In [1]: import numpy as np

In [2]: np.set_printoptions(suppress=True, linewidth=120)

In [3]: rd = lambda a: np.round(a, 2) + 0

In [4]: m1 = np.load("m.npy")

In [5]: rd(m1)
Out[5]: 
array([[-1.91, -2.24, -0.55,  0.1 ],
       [-1.81, -0.8 ,  1.69, -1.5 ],
       [-2.16, -1.64,  0.87, -0.96],
       [-2.15, -1.59,  0.92, -1.  ],
       [-1.46, -0.26,  2.  , -1.67],
       [ 1.97,  1.11, -1.44,  1.35],
       [ 2.16,  1.64, -0.86,  0.95],
       [-1.59, -2.24, -1.09,  0.54],
       [ 1.77,  2.26,  0.82, -0.32],
       [-1.97, -1.1 ,  1.45, -1.35],
       [-2.07, -1.33,  1.22, -1.2 ],
       [ 1.6 ,  0.46, -1.9 ,  1.62],
       [ 0.06, -1.26, -2.2 ,  1.6 ],
       [-0.47,  0.88,  2.26, -1.7 ],
       [-1.01, -2.02, -1.67,  1.05],
       [ 1.8 ,  2.26,  0.77, -0.28],
       [-1.23, -2.12, -1.49,  0.89],
       [ 2.04,  1.27, -1.29,  1.25]])

In [6]: W = np.array([[1, -3, -2, -5, 2],
   ...:     [3, 3, 2, 4, 2],
   ...:     [-5, 2, 2, -2, 1],
   ...:     [3, -3, 2, 1, -4]])

In [7]: b = np.array([-1, 0, 1, -2, 2])

In [8]: hid = np.maximum(m1 @ W + b, 0)

In [9]: (hid > 0).astype(int)
Out[9]: 
array([[0, 0, 0, 0, 0],
       [0, 1, 1, 0, 1],
       [0, 1, 1, 0, 0],
       [0, 1, 1, 0, 0],
       [0, 1, 1, 0, 1],
       [1, 0, 0, 0, 1],
       [1, 0, 1, 0, 1],
       [0, 0, 0, 0, 0],
       [1, 1, 1, 0, 1],
       [0, 1, 1, 0, 1],
       [0, 1, 1, 0, 1],
       [1, 0, 0, 0, 0],
       [1, 0, 0, 0, 0],
       [0, 1, 1, 0, 1],
       [1, 0, 0, 0, 0],
       [1, 1, 1, 0, 1],
       [1, 0, 0, 0, 0],
       [1, 0, 0, 0, 1]])

In [10]: cent = np.array([[7, 1, 9], [2, 3, 0], [2, 6, 3], [8, 7, 3], [6, 9, 0]])

In [11]: (hid @ cent).round(6).argmax(axis=1)
Out[11]: array([0, 1, 1, 1, 1, 2, 0, 0, 1, 1, 1, 2, 2, 1, 2, 1, 2, 2])

In [12]: Xc = m1 - m1.mean(axis=0)

In [13]: V = np.linalg.svd(Xc)[2][:2]

In [14]: M2 = Xc - Xc @ V.T @ V

In [15]: rd((Xc @ V.T).std(axis=0))
Out[15]: array([2.34, 1.8 ])

In [16]: rd(np.cov(Xc @ V.T, rowvar=False))
Out[16]: 
array([[5.82, 0.  ],
       [0.  , 3.43]])

In [17]: rd(np.diag(V.T @ V))
Out[17]: array([0.53, 0.57, 0.57, 0.34])

In [18]: rd(M2.std(axis=0))
Out[18]: array([0., 0., 0., 0.])

In [19]: rd(np.linalg.norm(M2) / np.linalg.norm(Xc))
Out[19]: np.float64(0.0)

In [20]: rd(np.linalg.norm(m1))
Out[20]: np.float64(12.73)

In [21]: np.linalg.matrix_rank(m1)
Out[21]: np.int64(2)

In [22]: rd(m1.sum(axis=0))
Out[22]: array([-6.43, -6.73, -0.5 , -0.63])

In [23]: Xc = m1 - m1.mean(axis=0)

In [24]: U, sig, VT = np.linalg.svd(Xc, full_matrices=False)

In [25]: rd(sig)
Out[25]: array([9.94, 7.63, 0.  , 0.  ])

In [26]: rd(sig ** 2 / (sig ** 2).sum())
Out[26]: array([0.63, 0.37, 0.  , 0.  ])

In [27]: np.linalg.matrix_rank(Xc)
Out[27]: np.int64(2)

In [28]: (np.sign(U[:, 0]) == np.sign(U[0, 0])).astype(int)
Out[28]: array([1, 1, 1, 1, 1, 0, 0, 1, 0, 1, 1, 0, 0, 1, 1, 0, 1, 0])

In [29]: np.abs(VT[0]).argmax()
Out[29]: np.int64(0)

In [30]: rd(VT[0] * np.sign(VT[0, np.abs(VT[0]).argmax()]))
Out[30]: array([ 0.71,  0.5 , -0.34,  0.36])

In [31]: np.searchsorted(np.cumsum(sig ** 2) / (sig ** 2).sum(), 0.9) + 1
Out[31]: np.int64(2)

In [32]: U, sig, VT = np.linalg.svd(m1)

In [33]: V = VT[:(sig > 1e-8).sum()]

In [34]: rng = np.random.default_rng(25)

In [35]: x0 = m1[4] + 4 * m1[2] + rng.integers(2) * np.eye(4)[3]

In [36]: rd(x0)
Out[36]: array([-10.09,  -6.81,   5.47,  -4.5 ])

In [37]: np.allclose(V.T @ V @ x0, x0)
Out[37]: False

In [38]: rd(V.T @ V)
Out[38]: 
array([[ 0.53,  0.45, -0.14,  0.18],
       [ 0.45,  0.57,  0.2 , -0.08],
       [-0.14,  0.2 ,  0.57, -0.43],
       [ 0.18, -0.08, -0.43,  0.34]])

In [39]: rd(np.linalg.norm(x0 - V.T @ V @ x0))
Out[39]: np.float64(0.81)

In [40]: mat = np.array([[4, 4, 4, 0, -2, -4, -1, -5, 1],
    ...:     [-4, -2, -1, 1, -1, -4, 3, -1, 0],
    ...:     [-4, -4, -1, -1, -5, 5, 4, 2, -5],
    ...:     [-5, 1, -2, 5, -5, 2, -2, -1, 3],
    ...:     [-3, -5, 2, 1, -4, -2, -4, -2, 3]]) * (rng.random((5, 9)) < 0.3)

In [41]: mat
Out[41]: 
array([[ 4,  4,  0,  0, -2,  0,  0, -5,  1],
       [ 0,  0,  0,  0, -1,  0,  0,  0,  0],
       [ 0,  0, -1,  0,  0,  0,  0,  0, -5],
       [-5,  0, -2,  0,  0,  0, -2, -1,  3],
       [ 0, -5,  0,  1,  0,  0,  0,  0,  0]])

In [42]: W = np.array([[5, 8, 0, 0],
    ...:     [7, 3, 3, 9],
    ...:     [9, -6, -3, 5],
    ...:     [-3, -8, -1, -3],
    ...:     [-9, 4, 3, 2],
    ...:     [2, -7, 8, 3],
    ...:     [9, 9, -3, 4],
    ...:     [8, -7, 0, 7],
    ...:     [4, 4, -1, -5]])

In [43]: b = np.array([2, -2, -3, 0])

In [44]: hid = np.maximum(mat @ W + b, 0)

In [45]: hid
Out[45]: 
array([[32, 73,  2,  0],
       [11,  0,  0,  0],
       [ 0,  0,  5, 20],
       [ 0,  0,  6,  0],
       [ 0,  0,  0,  0]])

In [46]: np.linalg.matrix_rank(hid)
Out[46]: np.int64(4)

In [47]: cent = np.array([[-6, -9, -7], [-5, -6, -5], [-3, 4, 6], [-9, 8, -7]])

In [48]: hid @ cent
Out[48]: 
array([[-563, -718, -577],
       [ -66,  -99,  -77],
       [-195,  180, -110],
       [ -18,   24,   36],
       [   0,    0,    0]])
